$ ipython --no-banner

In [1]: import numpy as np

In [2]: np.set_printoptions(suppress=True, linewidth=160)

In [3]: data = np.load("test5.npy")

In [4]: print(data)
[[-1  1 -3  3 -1  0]
 [ 0  1 -2  3 -3  3]
 [ 0  0 -1 -3  0  2]
 [ 0  0  0 -3  0 -1]
 [ 0  0  0  0 -1 -3]
 [ 0  0  0  0  0  0]]

In [5]: # null space of dimension 1

In [6]: print(round(np.trace(np.linalg.pinv(data) @ data), 2))
5.0

In [7]: print(np.linalg.lstsq(data[:-1].T, data[-1])[2])
5

In [8]: print(np.unique(data.round(6), axis=0).shape)
(6, 6)

In [9]: M = np.load("run12.npy")

In [10]: print(M)
[[ 0 -2 -3 -2 -4  2 -1]
 [-1  3 -2  1  6  2  0]
 [ 2 -2  2  3 -4 -1  0]
 [ 2 -1  3  1 -2 -3  2]
 [ 3 -1 -1 -2 -2  0  1]
 [ 1  0  3 -3  0  1 -1]
 [ 1  3 -1  3  6 -3  2]
 [ 2  0  1  2  0  2  3]]

In [11]: # null space of dimension 1

In [12]: def softmax(z):
    ...:     e = np.exp(z - z.max(axis=-1, keepdims=True))
    ...:     return e / e.sum(axis=-1, keepdims=True)
    ...: 

In [13]: print(np.round(softmax(10 * M[2]), 2) + 0)
[0. 0. 0. 1. 0. 0. 0.]

In [14]: print(np.round(softmax(M[2] + -1), 2) + 0)
[0.2  0.   0.2  0.55 0.   0.01 0.03]

In [15]: att = M @ M.T / np.sqrt(7)

In [16]: print(np.round(softmax(att), 2) + 0)
[[1.   0.   0.   0.   0.   0.   0.   0.  ]
 [0.   0.99 0.   0.   0.   0.   0.01 0.  ]
 [0.   0.   0.99 0.01 0.   0.   0.   0.  ]
 [0.   0.   0.09 0.91 0.   0.   0.   0.  ]
 [0.18 0.   0.01 0.01 0.8  0.   0.   0.  ]
 [0.   0.   0.   0.   0.   1.   0.   0.  ]
 [0.   0.   0.   0.   0.   0.   1.   0.  ]
 [0.   0.   0.01 0.01 0.   0.   0.   0.98]]

In [17]: print(np.round(softmax(att + np.triu(np.full(att.shape, -np.inf), 1)), 2) + 0)
[[1.   0.   0.   0.   0.   0.   0.   0.  ]
 [0.   1.   0.   0.   0.   0.   0.   0.  ]
 [0.   0.   1.   0.   0.   0.   0.   0.  ]
 [0.   0.   0.09 0.91 0.   0.   0.   0.  ]
 [0.18 0.   0.01 0.01 0.81 0.   0.   0.  ]
 [0.   0.   0.   0.   0.   1.   0.   0.  ]
 [0.   0.   0.   0.   0.   0.   1.   0.  ]
 [0.   0.   0.01 0.01 0.   0.   0.   0.98]]

In [18]: r0 = np.array([7, -2, 6])

In [19]: print(np.cross(M[7, :3], M[5, :3]))
[ 0 -5  0]

In [20]: print(np.array([np.convolve(row, r0, "same") for row in M]))
[[-14 -17 -20 -42  10 -35  14]
 [ 23 -26  29  28   8  32  12]
 [-18  30   5 -22  19 -22  -6]
 [-11  35  -5   2 -11   8 -22]
 [-13  13 -18 -16  -8  -5  -2]
 [ -2  27 -27  24 -11  -9   8]
 [ 19  -7  41  30 -15  56 -22]
 [ -4  19  12   2  26  17   6]]

In [21]: left, sig, Vh = np.linalg.svd(M)

In [22]: V = Vh[:(sig > 1e-8).sum()]

In [23]: rng = np.random.default_rng(67)

In [24]: x = M[2] + -3 * M[4] + rng.integers(2) * np.eye(7)[3]

In [25]: print(x)
[-7.  1.  5. 10.  2. -1. -3.]

In [26]: print(round(np.linalg.norm(x - V.T @ V @ x), 2))
0.0

In [27]: print(np.linalg.matrix_rank(np.vstack([M, x])))
6

In [28]: print(np.round(np.diag(V.T @ V), 2))
[1.  0.2 1.  1.  0.8 1.  1. ]

In [29]: r = np.linalg.matrix_rank(M)

In [30]: print(r)
6

In [31]: null = np.linalg.svd(M)[2][r:].T

In [32]: print(np.allclose(M @ null, 0))
True

In [33]: print(np.round(null[:, 0] / null[np.abs(null[:, 0]).round(6).argmax(), 0], 2) + 0)
[ 0.   1.   0.   0.  -0.5  0.   0. ]

In [34]: print([int(np.linalg.matrix_rank(np.delete(M, i, axis=0))) for i in range(8)])
[6, 6, 6, 6, 6, 6, 6, 6]

In [35]: print(np.round(null @ null.T, 2) + 0)
[[ 0.   0.   0.   0.   0.   0.   0. ]
 [ 0.   0.8  0.   0.  -0.4  0.   0. ]
 [ 0.   0.   0.   0.   0.   0.   0. ]
 [ 0.   0.   0.   0.   0.   0.   0. ]
 [ 0.  -0.4  0.   0.   0.2  0.   0. ]
 [ 0.   0.   0.   0.   0.   0.   0. ]
 [ 0.   0.   0.   0.   0.   0.   0. ]]

In [36]: print([int(np.linalg.matrix_rank(M[:, :j + 1])) for j in range(7)])
[1, 2, 3, 4, 4, 5, 6]

In [37]: r0 = np.array([-2, 4, 4, 5, 1, 3, 5, -3, 5, 3, 2])

In [38]: g = np.array([2, -1, -1, 0, 0, 1, 0, -2, -1, -2, -1, -1, 1, 1])

In [39]: m1 = np.outer(r0, g)

In [40]: print(m1)
[[ -4   2   2   0   0  -2   0   4   2   4   2   2  -2  -2]
 [  8  -4  -4   0   0   4   0  -8  -4  -8  -4  -4   4   4]
 [  8  -4  -4   0   0   4   0  -8  -4  -8  -4  -4   4   4]
 [ 10  -5  -5   0   0   5   0 -10  -5 -10  -5  -5   5   5]
 [  2  -1  -1   0   0   1   0  -2  -1  -2  -1  -1   1   1]
 [  6  -3  -3   0   0   3   0  -6  -3  -6  -3  -3   3   3]
 [ 10  -5  -5   0   0   5   0 -10  -5 -10  -5  -5   5   5]
 [ -6   3   3   0   0  -3   0   6   3   6   3   3  -3  -3]
 [ 10  -5  -5   0   0   5   0 -10  -5 -10  -5  -5   5   5]
 [  6  -3  -3   0   0   3   0  -6  -3  -6  -3  -3   3   3]
 [  4  -2  -2   0   0   2   0  -4  -2  -4  -2  -2   2   2]]

In [41]: # row 2 repeats row 1

In [42]: m1 @ m1
Traceback (most recent call last):
  Cell In[42], line 1
    m1 @ m1
ValueError: matmul: Input operand 1 has a mismatch in its core dimension 0, with gufunc signature (n?,k),(k,m?)->(n?,m?) (size 11 is different from 14)


In [43]: G = m1.T @ m1

In [44]: print(np.linalg.matrix_rank(G))
1

In [45]: print(np.allclose(G, G.T))
True

In [46]: print(np.round(np.linalg.eigvalsh(G)[::-1], 2) + 0)
[2860.    0.    0.    0.    0.    0.    0.    0.    0.    0.    0.    0.    0.    0.]
